$ python3 -q
>>> import numpy as np
>>> np.set_printoptions(precision=2, suppress=True, linewidth=140, sign=" ")
>>> Z = np.sign(np.array([[1, 1, 1, 3], [3, 5, 4, 1], [5, 4, 3, 2], [5, 0, 2, 5]]))
>>> M2 = (np.tril(Z, -1) + np.eye(4)) @ (np.triu(Z, 1) + np.eye(4))
>>> w = np.array([2, -1, -2, 1])
>>> mat = np.rint(M2 * w @ np.linalg.inv(M2)) + 0
>>> mat
array([[  2.,   1.,  -4.,   3.],
       [  0.,   4.,  -8.,   6.],
       [ -3.,   9., -13.,   9.],
       [ -2.,   7., -10.,   7.]])
>>> W1 = np.array([[0, 2, 0, 2, 1, 2],
...     [1, 0, 1, 1, 0, 2],
...     [2, 0, 0, 2, 0, 0],
...     [1, 0, 2, 2, 1, 2]])
>>> coef = np.array([-2, 1, -1, 1, 0, 2])
>>> hid = np.maximum(mat @ W1 + coef, 0)
>>> (hid > 0).mean(axis=0)
array([ 0. ,  0.5,  1. ,  0.5,  1. ,  1. ])
>>> np.linalg.matrix_rank(hid)
np.int64(4)
>>> Z = np.array([[0, 2, 1], [1, 2, 2], [2, 0, 1], [2, 2, 1], [1, 2, 2], [0, 0, 1]])
>>> hid @ Z
array([[ 30.,  28.,  44.],
       [ 39.,  16.,  52.],
       [ 58.,  12.,  70.],
       [ 45.,  10.,  56.]])
>>> (hid @ Z).round(6).argmax(axis=1)
array([ 2,  2,  2,  2])
>>> def softmax(z):
...     e = np.exp(z - z.max(axis=-1, keepdims=True))
...     return e / e.sum(axis=-1, keepdims=True)
... 
>>> np.round(softmax(10 * mat[1]), 2) + 0
array([ 0.,  0.,  0.,  1.])
>>> np.round(softmax(mat[1] + -1), 2) + 0
array([ 0.  ,  0.12,  0.  ,  0.88])
>>> np.round(softmax(mat[1]), 2) + 0
array([ 0.  ,  0.12,  0.  ,  0.88])
>>> scores = mat @ mat.T / np.sqrt(4)
>>> softmax(scores)[1] @ mat
array([ -3.,   9., -13.,   9.])
>>> x0 = np.array([8, -5, -8, 2])
>>> rhs = mat @ x0
>>> coef, lr = np.zeros(4), 1 / np.linalg.norm(mat, 2) ** 2
>>> for i in range(200):
...     coef -= lr * mat.T @ (mat @ coef - rhs)
...     if i % 50 == 0: print(i, round(np.linalg.norm(mat @ coef - rhs), 2))
... 
0 39.2
50 15.04
100 5.79
150 2.26
>>> np.round(np.linalg.cond(mat), 2)
np.float64(252.14)
>>> arr = np.load("sample19.npy")
>>> arr.round(2) + 0
array([[ -0.05,   2.97,  -0.19,  -3.01,  -9.62,   4.71,  13.85,   3.98,  -3.94,  -6.66],
       [  1.47,   9.67,   0.36,  -8.2 ,  -6.94,  -4.63,   5.98,   0.87,  -7.86,  -8.32],
       [ -1.02,  -7.92,  -0.18,   6.91,   8.53,   1.47,  -9.46,  -2.12,   7.02,   8.38],
       [ -1.74, -10.48,  -0.48,   8.74,   5.36,   6.79,  -3.01,   0.13,   8.08,   7.83],
       [  0.92,   1.77,   0.46,  -0.86,   8.44,  -8.8 , -14.49,  -4.66,   0.54,   3.8 ],
       [  1.91,   8.51,   0.69,  -6.6 ,   3.1 , -11.61,  -9.51,  -3.81,  -5.04,  -2.27],
       [ -0.64,  -0.19,  -0.38,  -0.45,  -9.03,   7.6 ,  14.59,   4.53,  -1.71,  -4.86],
       [ -2.02, -10.7 ,  -0.64,   8.68,   1.8 ,   9.94,   2.82,   1.96,   7.5 ,   5.98],
       [ -1.93, -10.81,  -0.58,   8.89,   3.53,   8.64,   0.1 ,   1.13,   7.93,   6.98],
       [ -1.36,  -9.29,  -0.32,   7.93,   7.41,   3.85,  -6.92,  -1.2 ,   7.7 ,   8.4 ],
       [  0.04,  -3.02,   0.19,   3.06,   9.62,  -4.66, -13.82,  -3.97,   3.97,   6.68],
       [ -1.94,  -8.76,  -0.7 ,   6.83,  -2.74,  11.59,   9.07,   3.7 ,   5.28,   2.58],
       [ -1.88,  -8.27,  -0.69,   6.39,  -3.41,  11.62,   9.89,   3.9 ,   4.82,   1.99],
       [ -0.21,  -4.26,   0.11,   4.05,   9.62,  -3.32, -13.15,  -3.64,   4.8 ,   7.26],
       [  1.72,  10.44,   0.47,  -8.72,  -5.47,  -6.66,   3.2 ,  -0.07,  -8.08,  -7.87],
       [ -1.2 ,  -8.69,  -0.25,   7.48,   7.99,   2.72,  -8.18,  -1.65,   7.42,   8.43],
       [  2.04,  10.21,   0.68,  -8.17,  -0.01, -10.88,  -5.43,  -2.72,  -6.81,  -4.77],
       [  1.44,   4.98,   0.6 ,  -3.54,   6.6 , -10.71, -13.24,  -4.6 ,  -1.97,   1.29],
       [  0.75,   6.77,   0.08,  -6.03,  -9.09,   0.22,  10.97,   2.71,  -6.37,  -8.15],
       [ -0.64,  -6.28,  -0.04,   5.64,   9.26,  -0.88, -11.5 ,  -2.92,   6.07,   8.01],
       [ -1.87, -10.76,  -0.55,   8.88,   4.18,   8.05,  -0.96,   0.8 ,   8.02,   7.31],
       [  1.93,  10.82,   0.58,  -8.88,  -3.43,  -8.73,  -0.26,  -1.18,  -7.91,  -6.93],
       [ -2.03,  -9.87,  -0.69,   7.85,  -0.8 ,  11.19,   6.55,   3.03,   6.42,   4.17],
       [  2.01,  10.72,   0.64,  -8.71,  -1.95,  -9.84,  -2.59,  -1.89,  -7.55,  -6.07],
       [ -0.63,  -0.12,  -0.38,  -0.51,  -9.06,   7.54,  14.58,   4.53,  -1.77,  -4.91],
       [  0.35,  -1.41,   0.29,   1.76,   9.43,  -6.21, -14.37,  -4.3 ,   2.86,   5.83],
       [ -1.93, -10.81,  -0.58,   8.89,   3.55,   8.63,   0.07,   1.12,   7.93,   6.99],
       [ -2.04, -10.19,  -0.68,   8.15,  -0.05,  10.91,   5.51,   2.74,   6.78,   4.73],
       [  0.24,  -1.97,   0.26,   2.21,   9.52,  -5.69, -14.22,  -4.2 ,   3.25,   6.14],
       [ -1.15,  -8.46,  -0.23,   7.32,   8.17,   2.34,  -8.58,  -1.8 ,   7.31,   8.43],
       [ -0.66,  -0.3 ,  -0.39,  -0.36,  -9.  ,   7.69,  14.59,   4.55,  -1.63,  -4.79],
       [ -1.29,  -4.03,  -0.56,   2.74,  -7.24,  10.23,  13.76,   4.67,   1.21,  -2.09],
       [ -1.1 ,  -8.26,  -0.21,   7.16,   8.31,   2.01,  -8.93,  -1.92,   7.2 ,   8.41],
       [ -1.23,  -8.78,  -0.26,   7.55,   7.91,   2.9 ,  -8.  ,  -1.58,   7.47,   8.43],
       [  1.77,  10.56,   0.5 ,  -8.79,  -5.09,  -7.1 ,   2.53,  -0.29,  -8.08,  -7.72],
       [  0.  ,  -3.22,   0.18,   3.22,   9.63,  -4.45, -13.73,  -3.92,   4.11,   6.78],
       [ -1.23,  -3.67,  -0.55,   2.44,  -7.47,  10.03,  13.93,   4.68,   0.93,  -2.38],
       [ -2.04, -10.39,  -0.67,   8.34,   0.52,  10.65,   4.71,   2.51,   7.03,   5.13],
       [  1.45,   5.1 ,   0.61,  -3.64,   6.51, -10.77, -13.16,  -4.59,  -2.07,   1.19],
       [  0.35,  -1.39,   0.29,   1.74,   9.43,  -6.23, -14.37,  -4.31,   2.85,   5.82]])
>>> rng = np.random.default_rng(632)
>>> labels = rng.permutation(4)
>>> M2 = mat[:, labels] * rng.choice([-1, 1], 4)
>>> M2
array([[  2.,  -4.,  -3.,  -1.],
       [  0.,  -8.,  -6.,  -4.],
       [ -3., -13.,  -9.,  -9.],
       [ -2., -10.,  -7.,  -7.]])
>>> Uu, _, vt = np.linalg.svd(mat.T @ M2)
>>> np.round(Uu @ vt, 2) + 0
array([[ 1.,  0.,  0.,  0.],
       [ 0.,  0.,  0., -1.],
       [ 0.,  1.,  0.,  0.],
       [ 0.,  0., -1.,  0.]])
>>> labels
array([ 0,  2,  3,  1])
>>> np.round(np.linalg.lstsq(mat, M2)[0], 2) + 0
array([[ 1.,  0.,  0.,  0.],
       [ 0.,  0.,  0., -1.],
       [ 0.,  1.,  0.,  0.],
       [ 0.,  0., -1.,  0.]])
>>> A = np.array([[2, 2, 2, 2, 2],
...     [2, 4, 4, 4, 4],
...     [2, 4, 6, 6, 6],
...     [2, 4, 6, 8, 8],
...     [2, 4, 6, 8, 10]])
>>> softmax(A[1])
array([ 0.03,  0.24,  0.24,  0.24,  0.24])
>>> softmax(A[1] + -1)
array([ 0.03,  0.24,  0.24,  0.24,  0.24])
>>> scores = A @ A.T / np.sqrt(5)
>>> softmax(scores).round(6).argmax(axis=1)
array([ 4,  4,  4,  4,  4])
>>> np.round(softmax(scores), 2) + 0
array([[ 0.  ,  0.  ,  0.  ,  0.14,  0.85],
       [ 0.  ,  0.  ,  0.  ,  0.03,  0.97],
       [ 0.  ,  0.  ,  0.  ,  0.  ,  1.  ],
       [ 0.  ,  0.  ,  0.  ,  0.  ,  1.  ],
       [ 0.  ,  0.  ,  0.  ,  0.  ,  1.  ]])
>>> f, g = A[2], A[3]
>>> f @ g
np.int64(152)
>>> f @ f
np.int64(128)
>>> p = (f @ g) / (f @ f) * f
>>> np.outer(f, g)
array([[  4,   8,  12,  16,  16],
       [  8,  16,  24,  32,  32],
       [ 12,  24,  36,  48,  48],
       [ 12,  24,  36,  48,  48],
       [ 12,  24,  36,  48,  48]])
>>> np.round(np.linalg.norm(f + g) ** 2 + np.linalg.norm(f - g) ** 2, 2)
np.float64(624.0)
>>> data = np.load("w.npy")
>>> data
array([[ 2,  2,  1,  3,  1,  3,  0,  3,  0],
       [ 0,  1,  3,  3,  2,  1,  1,  0,  2],
       [ 1,  1,  0,  3,  3,  0,  1,  0,  2],
       [ 0,  2,  0,  2,  1,  0,  0,  3,  2],
       [ 2,  3,  2,  0,  3,  0,  3,  3,  1],
       [ 2,  0,  3,  0,  2,  0,  1,  1,  0],
       [ 0,  3,  2,  2,  3,  0,  3,  2,  3],
       [ 3,  3,  3,  3,  1,  2,  3,  0,  3],
       [ 1,  3,  0,  0,  1,  0,  0,  0,  0]])
>>> Uu, sigma, vt = np.linalg.svd(data)
>>> sigma
array([ 14.42,   4.82,   4.7 ,   4.36,   3.29,   2.57,   1.85,   1.3 ,   0.03])
>>> np.argmax(sigma[:-1] / (sigma[1:] + 1e-6)) + 1
np.int64(8)
>>> M2 = Uu[:, :8] @ np.diag(sigma[:8]) @ vt[:8]
>>> round(float(np.linalg.norm(data - M2) / np.linalg.norm(data)), 2)
0.0
>>> round(np.abs(data - M2).max(), 2)
np.float64(0.01)
>>> np.linalg.matrix_rank(M2)
np.int64(8)
>>> np.round(np.abs(np.linalg.svd(data)[2][-1]), 2) + 0
array([ 0.  ,  0.1 ,  0.09,  0.51,  0.29,  0.54,  0.28,  0.04,  0.51])
>>> M2 = data[0, 0] * data[1:] - np.outer(data[1:, 0], data[0])
>>> M2
array([[ 0,  2,  6,  6,  4,  2,  2,  0,  4],
       [ 0,  0, -1,  3,  5, -3,  2, -3,  4],
       [ 0,  4,  0,  4,  2,  0,  0,  6,  4],
       [ 0,  2,  2, -6,  4, -6,  6,  0,  2],
       [ 0, -4,  4, -6,  2, -6,  2, -4,  0],
       [ 0,  6,  4,  4,  6,  0,  6,  4,  6],
       [ 0,  0,  3, -3, -1, -5,  6, -9,  6],
       [ 0,  4, -1, -3,  1, -3,  0, -3,  0]])
>>> np.linalg.matrix_rank(M2), np.linalg.matrix_rank(data)
(np.int64(8), np.int64(9))
>>> np.flatnonzero(~M2.round(6).any(axis=1))
array([], dtype=int64)
>>> round(np.linalg.norm(M2, 2) / np.linalg.norm(M2), 2)
np.float64(0.65)
>>> [round(float(x), 2) for x in np.linalg.svd(M2, compute_uv=False)[:3]]
[20.39, 18.93, 9.6]
>>> np.argsort(-np.linalg.norm(M2, axis=0).round(6), kind="stable")[:3]
array([ 3,  7,  8])
>>> np.linalg.matrix_rank(M2, rtol=0.1)
np.int64(7)
>>> hat = np.triu(np.array([[0, 3, 9, 5], [0, 1, 2, 2], [7, 5, 5, 9], [7, 8, 0, 0]]), 1) + np.eye(4)
>>> M2 = hat @ mat @ np.linalg.inv(hat)
>>> np.round(np.poly(M2), 2) + 0
array([ 1.,  0., -5.,  0.,  4.])
>>> np.trace(M2), np.trace(mat)
(np.float64(0.0), np.float64(0.0))
>>> np.linalg.matrix_rank(M2)
np.int64(4)
>>> hat @ mat - mat @ hat
array([[ -37.,  122., -211.,  158.],
       [ -10.,   32.,  -54.,   96.],
       [ -18.,   72.,  -81.,  177.],
       [   0.,    6.,    4.,   86.]])
